% python3 -q
>>> import numpy as np
>>> import numpy.linalg as la
>>> np.set_printoptions(precision=4, suppress=True, linewidth=200)
>>> data = np.loadtxt("sample14.csv", delimiter=",")
>>> data
array([[0., 0., 0., 1., 0., 0., 0., 0., 0., 0., 0., 0.],
       [0., 0., 0., 0., 0., 0., 1., 0., 0., 0., 0., 0.],
       [0., 0., 1., 0., 0., 0., 0., 0., 0., 0., 0., 0.],
       [0., 0., 0., 0., 0., 0., 0., 1., 0., 0., 0., 0.],
       [0., 0., 0., 0., 0., 0., 0., 0., 0., 0., 0., 1.],
       [0., 0., 0., 0., 0., 0., 0., 0., 0., 0., 1., 0.],
       [0., 1., 0., 0., 0., 0., 0., 0., 0., 0., 0., 0.],
       [1., 0., 0., 0., 0., 0., 0., 0., 0., 0., 0., 0.],
       [0., 0., 0., 0., 0., 1., 0., 0., 0., 0., 0., 0.],
       [0., 0., 0., 0., 0., 0., 0., 0., 0., 1., 0., 0.],
       [0., 0., 0., 0., 1., 0., 0., 0., 0., 0., 0., 0.],
       [0., 0., 0., 0., 0., 0., 0., 0., 1., 0., 0., 0.]])
>>> Uu, sv, Vt = la.svd(data, full_matrices=False)
>>> Uu.T @ Uu
array([[1., 0., 0., 0., 0., 0., 0., 0., 0., 0., 0., 0.],
       [0., 1., 0., 0., 0., 0., 0., 0., 0., 0., 0., 0.],
       [0., 0., 1., 0., 0., 0., 0., 0., 0., 0., 0., 0.],
       [0., 0., 0., 1., 0., 0., 0., 0., 0., 0., 0., 0.],
       [0., 0., 0., 0., 1., 0., 0., 0., 0., 0., 0., 0.],
       [0., 0., 0., 0., 0., 1., 0., 0., 0., 0., 0., 0.],
       [0., 0., 0., 0., 0., 0., 1., 0., 0., 0., 0., 0.],
       [0., 0., 0., 0., 0., 0., 0., 1., 0., 0., 0., 0.],
       [0., 0., 0., 0., 0., 0., 0., 0., 1., 0., 0., 0.],
       [0., 0., 0., 0., 0., 0., 0., 0., 0., 1., 0., 0.],
       [0., 0., 0., 0., 0., 0., 0., 0., 0., 0., 1., 0.],
       [0., 0., 0., 0., 0., 0., 0., 0., 0., 0., 0., 1.]])
>>> sv / sv[0]
array([1., 1., 1., 1., 1., 1., 1., 1., 1., 1., 1., 1.])
>>> np.cumsum(sv ** 2) / np.sum(sv ** 2)
array([0.0833, 0.1667, 0.25  , 0.3333, 0.4167, 0.5   , 0.5833, 0.6667, 0.75  , 0.8333, 0.9167, 1.    ])
>>> sv
array([1., 1., 1., 1., 1., 1., 1., 1., 1., 1., 1., 1.])
>>> np.round(np.sqrt((sv ** 2).sum()), 4), np.round(la.norm(data), 4)
(np.float64(3.4641), np.float64(3.4641))
>>> Uu.shape, sv.shape, Vt.shape
((12, 12), (12,), (12, 12))
>>> (sv > 1e-8).sum()
np.int64(12)
>>> data.T @ data
array([[1., 0., 0., 0., 0., 0., 0., 0., 0., 0., 0., 0.],
       [0., 1., 0., 0., 0., 0., 0., 0., 0., 0., 0., 0.],
       [0., 0., 1., 0., 0., 0., 0., 0., 0., 0., 0., 0.],
       [0., 0., 0., 1., 0., 0., 0., 0., 0., 0., 0., 0.],
       [0., 0., 0., 0., 1., 0., 0., 0., 0., 0., 0., 0.],
       [0., 0., 0., 0., 0., 1., 0., 0., 0., 0., 0., 0.],
       [0., 0., 0., 0., 0., 0., 1., 0., 0., 0., 0., 0.],
       [0., 0., 0., 0., 0., 0., 0., 1., 0., 0., 0., 0.],
       [0., 0., 0., 0., 0., 0., 0., 0., 1., 0., 0., 0.],
       [0., 0., 0., 0., 0., 0., 0., 0., 0., 1., 0., 0.],
       [0., 0., 0., 0., 0., 0., 0., 0., 0., 0., 1., 0.],
       [0., 0., 0., 0., 0., 0., 0., 0., 0., 0., 0., 1.]])
>>> data[:, 9] @ data[:, 6]
np.float64(0.0)
>>> data @ data.T
array([[1., 0., 0., 0., 0., 0., 0., 0., 0., 0., 0., 0.],
       [0., 1., 0., 0., 0., 0., 0., 0., 0., 0., 0., 0.],
       [0., 0., 1., 0., 0., 0., 0., 0., 0., 0., 0., 0.],
       [0., 0., 0., 1., 0., 0., 0., 0., 0., 0., 0., 0.],
       [0., 0., 0., 0., 1., 0., 0., 0., 0., 0., 0., 0.],
       [0., 0., 0., 0., 0., 1., 0., 0., 0., 0., 0., 0.],
       [0., 0., 0., 0., 0., 0., 1., 0., 0., 0., 0., 0.],
       [0., 0., 0., 0., 0., 0., 0., 1., 0., 0., 0., 0.],
       [0., 0., 0., 0., 0., 0., 0., 0., 1., 0., 0., 0.],
       [0., 0., 0., 0., 0., 0., 0., 0., 0., 1., 0., 0.],
       [0., 0., 0., 0., 0., 0., 0., 0., 0., 0., 1., 0.],
       [0., 0., 0., 0., 0., 0., 0., 0., 0., 0., 0., 1.]])
>>> la.norm(data, axis=0)
array([1., 1., 1., 1., 1., 1., 1., 1., 1., 1., 1., 1.])
>>> def softmax(z):
...     e = np.exp(z - z.max(axis=-1, keepdims=True))
...     return e / e.sum(axis=-1, keepdims=True)
... 
>>> np.round(softmax(10 * data[0]), 4) + 0
array([0.    , 0.    , 0.    , 0.9995, 0.    , 0.    , 0.    , 0.    , 0.    , 0.    , 0.    , 0.    ])
>>> softmax(data).sum(axis=1)
array([1., 1., 1., 1., 1., 1., 1., 1., 1., 1., 1., 1.])
>>> softmax(data[0] + 2)
array([0.0729, 0.0729, 0.0729, 0.1982, 0.0729, 0.0729, 0.0729, 0.0729, 0.0729, 0.0729, 0.0729, 0.0729])
>>> scores = data @ data.T / np.sqrt(12)
>>> softmax(scores)
array([[0.1082, 0.0811, 0.0811, 0.0811, 0.0811, 0.0811, 0.0811, 0.0811, 0.0811, 0.0811, 0.0811, 0.0811],
       [0.0811, 0.1082, 0.0811, 0.0811, 0.0811, 0.0811, 0.0811, 0.0811, 0.0811, 0.0811, 0.0811, 0.0811],
       [0.0811, 0.0811, 0.1082, 0.0811, 0.0811, 0.0811, 0.0811, 0.0811, 0.0811, 0.0811, 0.0811, 0.0811],
       [0.0811, 0.0811, 0.0811, 0.1082, 0.0811, 0.0811, 0.0811, 0.0811, 0.0811, 0.0811, 0.0811, 0.0811],
       [0.0811, 0.0811, 0.0811, 0.0811, 0.1082, 0.0811, 0.0811, 0.0811, 0.0811, 0.0811, 0.0811, 0.0811],
       [0.0811, 0.0811, 0.0811, 0.0811, 0.0811, 0.1082, 0.0811, 0.0811, 0.0811, 0.0811, 0.0811, 0.0811],
       [0.0811, 0.0811, 0.0811, 0.0811, 0.0811, 0.0811, 0.1082, 0.0811, 0.0811, 0.0811, 0.0811, 0.0811],
       [0.0811, 0.0811, 0.0811, 0.0811, 0.0811, 0.0811, 0.0811, 0.1082, 0.0811, 0.0811, 0.0811, 0.0811],
       [0.0811, 0.0811, 0.0811, 0.0811, 0.0811, 0.0811, 0.0811, 0.0811, 0.1082, 0.0811, 0.0811, 0.0811],
       [0.0811, 0.0811, 0.0811, 0.0811, 0.0811, 0.0811, 0.0811, 0.0811, 0.0811, 0.1082, 0.0811, 0.0811],
       [0.0811, 0.0811, 0.0811, 0.0811, 0.0811, 0.0811, 0.0811, 0.0811, 0.0811, 0.0811, 0.1082, 0.0811],
       [0.0811, 0.0811, 0.0811, 0.0811, 0.0811, 0.0811, 0.0811, 0.0811, 0.0811, 0.0811, 0.0811, 0.1082]])
